$ python3 -q
>>> import numpy as np
>>> from numpy import linalg as LA
>>> np.set_printoptions(suppress=True, linewidth=140)
>>> mat = np.load("x.npy")
>>> print(mat)
[[ 0.  0.  0.  0.  0.  0.  0.  1.  2.]
 [ 0.  0.  0.  0.  0.  0.  0. -1.  0.]
 [ 0.  0.  0.  0.  0.  0.  0. -1.  0.]
 [ 0.  0.  0.  0.  0.  0.  0. -2. -2.]
 [ 0.  0.  0.  0.  0.  0.  0.  2. -1.]
 [ 0.  0.  0.  0.  0.  0.  0.  2. -2.]
 [ 0.  0.  0.  0.  0.  0.  0.  0.  1.]
 [ 1. -1. -1. -2.  2.  2.  0.  0.  0.]
 [ 2.  0.  0. -2. -1. -2.  1.  0.  0.]]
>>> Uu, sig = LA.svd(mat)
Traceback (most recent call last):
  File "<python-input-5>", line 1, in <module>
    Uu, sig = LA.svd(mat)
    ^^^^^^^
ValueError: too many values to unpack (expected 2)
>>> Uu, sig, VT = LA.svd(mat, full_matrices=False)
>>> print(round(float(np.sqrt((sig ** 2).sum())), 2), round(float(LA.norm(mat)), 2))
7.62 7.62
>>> print(np.round(Uu.T @ Uu, 2) + 0)
[[1. 0. 0. 0. 0. 0. 0. 0. 0.]
 [0. 1. 0. 0. 0. 0. 0. 0. 0.]
 [0. 0. 1. 0. 0. 0. 0. 0. 0.]
 [0. 0. 0. 1. 0. 0. 0. 0. 0.]
 [0. 0. 0. 0. 1. 0. 0. 0. 0.]
 [0. 0. 0. 0. 0. 1. 0. 0. 0.]
 [0. 0. 0. 0. 0. 0. 1. 0. 0.]
 [0. 0. 0. 0. 0. 0. 0. 1. 0.]
 [0. 0. 0. 0. 0. 0. 0. 0. 1.]]
>>> print(np.round(np.cumsum(sig ** 2) / np.sum(sig ** 2), 2))
[0.26 0.52 0.76 1.   1.   1.   1.   1.   1.  ]
>>> print(sig.round(2) + 0)
[3.87 3.87 3.74 3.74 0.   0.   0.   0.   0.  ]
>>> print(np.round(Uu.T @ mat @ VT.T, 2) + 0)
[[3.87 0.   0.   0.   0.   0.   0.   0.   0.  ]
 [0.   3.87 0.   0.   0.   0.   0.   0.   0.  ]
 [0.   0.   3.74 0.   0.   0.   0.   0.   0.  ]
 [0.   0.   0.   3.74 0.   0.   0.   0.   0.  ]
 [0.   0.   0.   0.   0.   0.   0.   0.   0.  ]
 [0.   0.   0.   0.   0.   0.   0.   0.   0.  ]
 [0.   0.   0.   0.   0.   0.   0.   0.   0.  ]
 [0.   0.   0.   0.   0.   0.   0.   0.   0.  ]
 [0.   0.   0.   0.   0.   0.   0.   0.   0.  ]]
>>> print(np.round(VT @ VT.T, 2) + 0)
[[1. 0. 0. 0. 0. 0. 0. 0. 0.]
 [0. 1. 0. 0. 0. 0. 0. 0. 0.]
 [0. 0. 1. 0. 0. 0. 0. 0. 0.]
 [0. 0. 0. 1. 0. 0. 0. 0. 0.]
 [0. 0. 0. 0. 1. 0. 0. 0. 0.]
 [0. 0. 0. 0. 0. 1. 0. 0. 0.]
 [0. 0. 0. 0. 0. 0. 1. 0. 0.]
 [0. 0. 0. 0. 0. 0. 0. 1. 0.]
 [0. 0. 0. 0. 0. 0. 0. 0. 1.]]
